>>> import numpy as np
>>> np.set_printoptions(suppress=True, linewidth=160)
>>> B = np.array([[-2], [2], [-1], [-3]])
>>> cent = np.array([[1, -3, 2]])
>>> mat = B @ cent
>>> mat
array([[-2,  6, -4],
       [ 2, -6,  4],
       [-1,  3, -2],
       [-3,  9, -6]])
>>> Uu, sig, Vt = np.linalg.svd(mat)
>>> evecs = Vt[:(sig > 1e-8).sum()]
>>> rng = np.random.default_rng(26)
>>> x0 = mat[2] + -1 * mat[3] + rng.integers(2) * np.eye(3)[1]
>>> x0
array([ 2., -5.,  4.])
>>> np.allclose(evecs.T @ evecs @ x0, x0)
False
>>> B = mat / np.linalg.norm(mat, axis=1, keepdims=True)
>>> G = B @ B.T
>>> np.round(np.linalg.norm(B, axis=1), 2)
array([1., 1., 1., 1.])
>>> np.argwhere(np.triu(np.abs(G) > 0.95, 1))
array([[0, 1],
       [0, 2],
       [0, 3],
       [1, 2],
       [1, 3],
       [2, 3]])
>>> (G - 2 * np.eye(4)).round(6).argmax(axis=1)
array([2, 0, 0, 0])
>>> J = np.loadtxt("out8.csv", delimiter=",")
>>> J
array([[ 2.09,  0.  , -3.58],
       [ 2.86,  0.08, -3.63],
       [ 1.4 , -0.54, -5.18],
       [ 0.96,  2.53, -3.79],
       [ 0.58, -2.89, -3.  ],
       [ 0.31,  0.77, -0.29],
       [ 2.53, -1.58, -2.06],
       [ 1.65,  2.6 , -0.93]])
>>> Uu, sig, Vt = np.linalg.svd(mat)
>>> np.argmax(sig[:-1] / (sig[1:] + 1e-6)) + 1
np.int64(1)
>>> B = Uu[:, :1] @ np.diag(sig[:1]) @ Vt[:1]
>>> B.round(2)
array([[-2.,  6., -4.],
       [ 2., -6.,  4.],
       [-1.,  3., -2.],
       [-3.,  9., -6.]])
>>> np.linalg.matrix_rank(mat, rtol=0.05)
np.int64(1)
>>> round(float(np.abs(mat - B).max()), 2)
0.0
>>> B = J / np.sqrt((J ** 2).mean(axis=1, keepdims=True))
>>> np.linalg.matrix_rank(J - J.mean(axis=1, keepdims=True))
np.int64(2)
>>> np.linalg.matrix_rank(B) == np.linalg.matrix_rank(J)
np.True_
>>> B[1].round(2)
array([ 1.07,  0.03, -1.36])
>>> X = np.load("data.npy")
>>> X
array([[3., 1., 1., 1., 1., 1.],
       [1., 3., 1., 1., 1., 1.],
       [1., 1., 3., 1., 1., 1.],
       [1., 1., 1., 3., 1., 1.],
       [1., 1., 1., 1., 3., 1.],
       [1., 1., 1., 1., 1., 3.]])
>>> r0 = np.array([-1, -2, -1])
>>> np.cross(X[2, :3], X[3, :3])
array([-2.,  2.,  0.])
>>> np.convolve(X[2], r0)
array([-1., -3., -6., -8., -6., -4., -3., -1.])
>>> np.polyval(r0, X[2])
array([ -4.,  -4., -16.,  -4.,  -4.,  -4.])
